In [1]: import numpy as np

In [2]: np.set_printoptions(precision=3, suppress=True, linewidth=200, sign=" ")

In [3]: mat = np.loadtxt("case19.csv", delimiter=",")

In [4]: mat
Out[4]: 
array([[-3.,  3., -1.,  2., -2., -2., -2., -2.,  0., -3., -3.,  3.,  2., -3.,  3.],
       [-1., -2., -3.,  1.,  1.,  3.,  3., -3.,  0., -1.,  3.,  3.,  0.,  1., -3.],
       [-1., -3.,  1., -3.,  2., -3., -2.,  2., -3., -3., -1., -1.,  3.,  2., -2.],
       [ 3.,  1., -1., -3.,  0.,  2.,  3.,  1., -1.,  1., -2.,  2.,  1., -1., -3.],
       [-3., -3., -3., -1.,  0., -2., -3.,  1., -3.,  3., -3.,  1.,  2.,  1.,  3.],
       [-2.,  2., -2., -3., -1.,  3., -2.,  3.,  3.,  2.,  0.,  1., -2., -1., -2.],
       [-1., -2., -3., -3., -3.,  1.,  0.,  1.,  0.,  0.,  0., -2.,  3., -1., -2.],
       [ 1., -3., -3.,  2.,  2.,  0., -2.,  2.,  1.,  1.,  2., -1.,  2.,  1.,  0.]])

In [5]: U, sv, Vh = np.linalg.svd(mat, full_matrices=False)

In [6]: (sv > 1e-8).sum()
Out[6]: np.int64(8)

In [7]: np.round(np.sqrt((sv ** 2).sum()), 3), np.round(np.linalg.norm(mat), 3)
Out[7]: (np.float64(23.302), np.float64(23.302))

In [8]: np.allclose(U * sv @ Vh, mat)
Out[8]: True

In [9]: vec = np.array([9, 8, 6, 8, 9, 6, 5, 0, 8, 2, 9, 2, 3, 6, 7])

In [10]: mat @ np.ones(15)
Out[10]: array([ -8.,   2., -12.,   3., -10.,  -1., -12.,   5.])

In [11]: mat * vec
Out[11]: 
array([[-27.,  24.,  -6.,  16., -18., -12., -10.,  -0.,   0.,  -6., -27.,   6.,   6., -18.,  21.],
       [ -9., -16., -18.,   8.,   9.,  18.,  15.,  -0.,   0.,  -2.,  27.,   6.,   0.,   6., -21.],
       [ -9., -24.,   6., -24.,  18., -18., -10.,   0., -24.,  -6.,  -9.,  -2.,   9.,  12., -14.],
       [ 27.,   8.,  -6., -24.,   0.,  12.,  15.,   0.,  -8.,   2., -18.,   4.,   3.,  -6., -21.],
       [-27., -24., -18.,  -8.,   0., -12., -15.,   0., -24.,   6., -27.,   2.,   6.,   6.,  21.],
       [-18.,  16., -12., -24.,  -9.,  18., -10.,   0.,  24.,   4.,   0.,   2.,  -6.,  -6., -14.],
       [ -9., -16., -18., -24., -27.,   6.,   0.,   0.,   0.,   0.,   0.,  -4.,   9.,  -6., -14.],
       [  9., -24., -18.,  16.,  18.,   0., -10.,   0.,   8.,   2.,  18.,  -2.,   6.,   6.,   0.]])

In [12]: mat @ (2 * vec)
Out[12]: array([-102.,   46., -190.,  -24., -228.,  -70., -206.,   58.])

In [13]: print(np.einsum("ij,j->i", mat, vec))
[ -51.   23.  -95.  -12. -114.  -35. -103.   29.]

In [14]: (mat * vec).sum(axis=1)
Out[14]: array([ -51.,   23.,  -95.,  -12., -114.,  -35., -103.,   29.])

In [15]: np.sign((mat @ vec).round(6))
Out[15]: array([-1.,  1., -1., -1., -1., -1., -1.,  1.])

In [16]: mat.sum(axis=1)
Out[16]: array([ -8.,   2., -12.,   3., -10.,  -1., -12.,   5.])

In [17]: np.linalg.matrix_rank(mat)
Out[17]: np.int64(8)

In [18]: np.linalg.svd(mat, compute_uv=False)
Out[18]: array([ 11.829,  10.859,   9.26 ,   8.098,   7.747,   5.746,   4.874,   4.13 ])

In [19]: mat[:, 15]
---------------------------------------------------------------------------
IndexError                                Traceback (most recent call last)
Cell In[19], line 1
----> 1 mat[:, 15]

IndexError: index 15 is out of bounds for axis 1 with size 15

In [20]: mat.shape
Out[20]: (8, 15)

In [21]: np.diff(mat, axis=0)
Out[21]: 
array([[ 2., -5., -2., -1.,  3.,  5.,  5., -1.,  0.,  2.,  6.,  0., -2.,  4., -6.],
       [ 0., -1.,  4., -4.,  1., -6., -5.,  5., -3., -2., -4., -4.,  3.,  1.,  1.],
       [ 4.,  4., -2.,  0., -2.,  5.,  5., -1.,  2.,  4., -1.,  3., -2., -3., -1.],
       [-6., -4., -2.,  2.,  0., -4., -6.,  0., -2.,  2., -1., -1.,  1.,  2.,  6.],
       [ 1.,  5.,  1., -2., -1.,  5.,  1.,  2.,  6., -1.,  3.,  0., -4., -2., -5.],
       [ 1., -4., -1.,  0., -2., -2.,  2., -2., -3., -2.,  0., -3.,  5.,  0.,  0.],
       [ 2., -1.,  0.,  5.,  5., -1., -2.,  1.,  1.,  1.,  2.,  1., -1.,  2.,  2.]])

In [22]: np.count_nonzero(mat)
Out[22]: np.int64(108)

In [23]: np.zeros(8, 15)
---------------------------------------------------------------------------
TypeError                                 Traceback (most recent call last)
Cell In[23], line 1
----> 1 np.zeros(8, 15)

TypeError: Cannot interpret '15' as a data type

In [24]: mat - mat[0]
Out[24]: 
array([[ 0.,  0.,  0.,  0.,  0.,  0.,  0.,  0.,  0.,  0.,  0.,  0.,  0.,  0.,  0.],
       [ 2., -5., -2., -1.,  3.,  5.,  5., -1.,  0.,  2.,  6.,  0., -2.,  4., -6.],
       [ 2., -6.,  2., -5.,  4., -1.,  0.,  4., -3.,  0.,  2., -4.,  1.,  5., -5.],
       [ 6., -2.,  0., -5.,  2.,  4.,  5.,  3., -1.,  4.,  1., -1., -1.,  2., -6.],
       [ 0., -6., -2., -3.,  2.,  0., -1.,  3., -3.,  6.,  0., -2.,  0.,  4.,  0.],
       [ 1., -1., -1., -5.,  1.,  5.,  0.,  5.,  3.,  5.,  3., -2., -4.,  2., -5.],
       [ 2., -5., -2., -5., -1.,  3.,  2.,  3.,  0.,  3.,  3., -5.,  1.,  2., -5.],
       [ 4., -6., -2.,  0.,  4.,  2.,  0.,  4.,  1.,  4.,  5., -4.,  0.,  4., -3.]])

In [25]: out = np.array([[4]])

In [26]: W2 = np.array([[-8, -2, 6, -7, -1, 3],
    ...:     [5, 5, -1, 7, -7, -8],
    ...:     [-1, -8, 4, -4, 4, 3],
    ...:     [2, -2, -5, -2, 9, 1],
    ...:     [-7, -9, 2, 6, 6, -7],
    ...:     [-1, 6, 2, 7, -6, 5]])

In [27]: data = np.block([[out, np.array([[1, 1, -3, 3, 1, 1]])], [np.zeros((6, 1)), W2]])

In [28]: data
Out[28]: 
array([[ 4.,  1.,  1., -3.,  3.,  1.,  1.],
       [ 0., -8., -2.,  6., -7., -1.,  3.],
       [ 0.,  5.,  5., -1.,  7., -7., -8.],
       [ 0., -1., -8.,  4., -4.,  4.,  3.],
       [ 0.,  2., -2., -5., -2.,  9.,  1.],
       [ 0., -7., -9.,  2.,  6.,  6., -7.],
       [ 0., -1.,  6.,  2.,  7., -6.,  5.]])

In [29]: np.allclose(data @ data.T, data.T @ data)
Out[29]: False

In [30]: round(np.linalg.det(data), 3)
Out[30]: np.float64(703000.0)

In [31]: print(np.sort(np.abs(np.linalg.eigvals(data))))
[  1.872   4.      7.785   7.785  10.311  10.311  14.568]

In [32]: data @ data
Out[32]: 
array([[  16.,    2.,   22.,  -30.,   31.,   11.,   -9.],
       [   0.,   38.,   -1.,   17.,   47.,  -41.,   25.],
       [   0.,   57.,   24.,  -44., -108.,   25.,  -12.],
       [   0.,  -75.,  -80.,   52.,  -12.,   43.,   56.],
       [   0.,  -89.,  -45.,   24.,   57.,   22.,  -53.],
       [   0.,  -14., -155.,  -57.,  -47.,  210.,  -14.],
       [   0.,   87.,   86.,  -41.,   26.,  -36.,   29.]])

In [33]: data.inv()
---------------------------------------------------------------------------
AttributeError                            Traceback (most recent call last)
Cell In[33], line 1
----> 1 data.inv()

AttributeError: 'numpy.ndarray' object has no attribute 'inv'

In [34]: feats = np.loadtxt("run3.csv", delimiter=",")

In [35]: feats
Out[35]: 
array([[  2.,   2.,   2.,   2.,   2.,   2.,   2.,   2.,   2.,   2.,   2.,   2.,   2.],
       [  2.,   4.,   4.,   4.,   4.,   4.,   4.,   4.,   4.,   4.,   4.,   4.,   4.],
       [  2.,   4.,   6.,   6.,   6.,   6.,   6.,   6.,   6.,   6.,   6.,   6.,   6.],
       [  2.,   4.,   6.,   8.,   8.,   8.,   8.,   8.,   8.,   8.,   8.,   8.,   8.],
       [  2.,   4.,   6.,   8.,  10.,  10.,  10.,  10.,  10.,  10.,  10.,  10.,  10.],
       [  2.,   4.,   6.,   8.,  10.,  12.,  12.,  12.,  12.,  12.,  12.,  12.,  12.],
       [  2.,   4.,   6.,   8.,  10.,  12.,  14.,  14.,  14.,  14.,  14.,  14.,  14.],
       [  2.,   4.,   6.,   8.,  10.,  12.,  14.,  16.,  16.,  16.,  16.,  16.,  16.],
       [  2.,   4.,   6.,   8.,  10.,  12.,  14.,  16.,  18.,  18.,  18.,  18.,  18.],
       [  2.,   4.,   6.,   8.,  10.,  12.,  14.,  16.,  18.,  20.,  20.,  20.,  20.],
       [  2.,   4.,   6.,   8.,  10.,  12.,  14.,  16.,  18.,  20.,  22.,  22.,  22.],
       [  2.,   4.,   6.,   8.,  10.,  12.,  14.,  16.,  18.,  20.,  22.,  24.,  24.],
       [  2.,   4.,   6.,   8.,  10.,  12.,  14.,  16.,  18.,  20.,  22.,  24.,  26.]])

In [36]: vec = np.array([3, 1, 1, 2, 3, 3, 0, 1, 3, 2, 2, 2, 0])

In [37]: target = feats @ vec

In [38]: target
Out[38]: array([  46.,   86.,  124.,  160.,  192.,  218.,  238.,  258.,  276.,  288.,  296.,  300.,  300.])

In [39]: np.linalg.solve(feats.T, feats[3])
Out[39]: array([ 0.,  0.,  0.,  1.,  0.,  0.,  0.,  0.,  0.,  0.,  0.,  0.,  0.])

In [40]: np.linalg.solve(feats, -3 * target)
Out[40]: array([-9., -3., -3., -6., -9., -9.,  0., -3., -9., -6., -6., -6.,  0.])

In [41]: np.linalg.solve(feats, target)
Out[41]: array([ 3.,  1.,  1.,  2.,  3.,  3.,  0.,  1.,  3.,  2.,  2.,  2.,  0.])
